% python3 -q
>>> import numpy as np
>>> np.set_printoptions(precision=3, suppress=True, linewidth=160, legacy="1.25")
>>> K = np.loadtxt("sample19.csv", delimiter=",")
>>> K
array([[ 0.18,  0.87,  0.23,  0.98,  0.9 ],
       [ 0.91, -2.2 , -1.51, -1.15, -3.11],
       [ 1.24, -0.76,  0.14, -0.01, -1.16],
       [-1.18,  0.58, -0.4 , -0.04,  0.86],
       [-1.19,  2.16, -0.05,  1.53,  2.59],
       [-2.81,  2.22, -1.29,  0.95,  2.77],
       [ 1.22, -1.92,  0.96, -1.61, -2.02]])
>>> left, s, Vt = np.linalg.svd(K)
>>> evecs = Vt[:(s > 1e-8).sum()]
>>> rng = np.random.default_rng(64909)
>>> vec = K[5] + 5 * K[6] + rng.integers(2) * np.eye(5)[0]
>>> vec
array([ 3.29, -7.38,  3.51, -7.1 , -7.33])
>>> np.allclose(evecs.T @ evecs @ vec, vec)
True
>>> np.linalg.matrix_rank(np.vstack([K, vec]))
3
>>> X = np.load("layer5.npy")
>>> X
array([[ 0.1  , -0.1  ,  0.8  ,  0.   ,  2.1  , -0.3  , -0.6  ],
       [ 0.1  ,  0.   ,  1.3  , -0.6  ,  0.3  , -0.9  ,  0.7  ],
       [-0.921,  0.387,  1.727,  0.321,  1.053,  1.196,  0.975],
       [-0.9  ,  0.4  ,  1.7  ,  0.3  ,  1.   ,  1.2  ,  1.   ],
       [-0.2  ,  0.7  ,  0.2  ,  0.2  ,  0.5  ,  2.1  , -1.3  ],
       [ 0.   , -0.6  , -0.7  , -0.2  ,  0.   , -1.1  , -1.4  ],
       [ 0.5  ,  0.6  , -1.3  ,  0.2  ,  1.5  ,  0.4  ,  0.6  ]])
>>> np.argsort(-np.linalg.norm(X, axis=0).round(6), kind="stable")[:3]
array([2, 5, 4])
>>> np.linalg.cond(X) > 100
True
>>> np.linalg.matrix_rank(X, rtol=0.1)
5
>>> t3 = np.stack([X, -1 * X, X[::-1]])
>>> np.linalg.norm(t3, axis=(1, 2))
array([6.33, 6.33, 6.33])
>>> t3.shape
(3, 7, 7)
>>> (t3 @ X.T).shape
(3, 7, 7)
>>> np.linalg.matrix_rank(t3)
array([7, 7, 7])
>>> t3.sum(axis=0)
array([[ 0.5  ,  0.6  , -1.3  ,  0.2  ,  1.5  ,  0.4  ,  0.6  ],
       [ 0.   , -0.6  , -0.7  , -0.2  ,  0.   , -1.1  , -1.4  ],
       [-0.2  ,  0.7  ,  0.2  ,  0.2  ,  0.5  ,  2.1  , -1.3  ],
       [-0.9  ,  0.4  ,  1.7  ,  0.3  ,  1.   ,  1.2  ,  1.   ],
       [-0.921,  0.387,  1.727,  0.321,  1.053,  1.196,  0.975],
       [ 0.1  ,  0.   ,  1.3  , -0.6  ,  0.3  , -0.9  ,  0.7  ],
       [ 0.1  , -0.1  ,  0.8  ,  0.   ,  2.1  , -0.3  , -0.6  ]])
>>> np.einsum("bij,cij->bc", t3, t3)
array([[ 40.063, -40.063,  14.337],
       [-40.063,  40.063, -14.337],
       [ 14.337, -14.337,  40.063]])
>>> np.sort(np.abs(np.linalg.eigvals(X)))
array([0.014, 0.418, 1.35 , 1.35 , 1.712, 2.003, 2.003])
>>> np.allclose(X @ X.T, X.T @ X)
False
>>> (X + X.T) / 2
array([[ 0.1  ,  0.   , -0.061, -0.45 ,  0.95 , -0.15 , -0.05 ],
       [ 0.   ,  0.   ,  0.843, -0.1  ,  0.5  , -0.75 ,  0.65 ],
       [-0.061,  0.843,  1.727,  1.01 ,  0.626,  0.248, -0.162],
       [-0.45 , -0.1  ,  1.01 ,  0.3  ,  0.6  ,  0.5  ,  0.6  ],
       [ 0.95 ,  0.5  ,  0.626,  0.6  ,  0.5  ,  1.05 ,  0.1  ],
       [-0.15 , -0.75 ,  0.248,  0.5  ,  1.05 , -1.1  , -0.5  ],
       [-0.05 ,  0.65 , -0.162,  0.6  ,  0.1  , -0.5  ,  0.6  ]])
>>> np.round(np.abs(np.linalg.eigvals(X)).max(), 3)
2.003
>>> M = np.load("mat.npy")
>>> M
array([[-0.7  , -0.5  , -1.3  ,  0.4  , -0.2  , -1.8  ],
       [ 0.232, -0.618, -0.375,  2.029, -0.782,  0.559],
       [ 0.4  , -0.4  ,  0.   ,  1.8  , -1.   ,  0.3  ],
       [ 1.1  , -0.3  ,  0.7  , -0.6  ,  0.9  ,  0.5  ]])
>>> M - M[0]
array([[ 0.   ,  0.   ,  0.   ,  0.   ,  0.   ,  0.   ],
       [ 0.932, -0.118,  0.925,  1.629, -0.582,  2.359],
       [ 1.1  ,  0.1  ,  1.3  ,  1.4  , -0.8  ,  2.1  ],
       [ 1.8  ,  0.2  ,  2.   , -1.   ,  1.1  ,  2.3  ]])
>>> np.diff(M, axis=0)
array([[ 0.932, -0.118,  0.925,  1.629, -0.582,  2.359],
       [ 0.168,  0.218,  0.375, -0.229, -0.218, -0.259],
       [ 0.7  ,  0.1  ,  0.7  , -2.4  ,  1.9  ,  0.2  ]])
>>> np.round(np.linalg.norm(M), 3)
4.399
>>> np.linalg.matrix_rank(M)
4
>>> np.count_nonzero(M)
23
>>> M.mean(axis=0)
array([ 0.258, -0.454, -0.244,  0.907, -0.27 , -0.11 ])
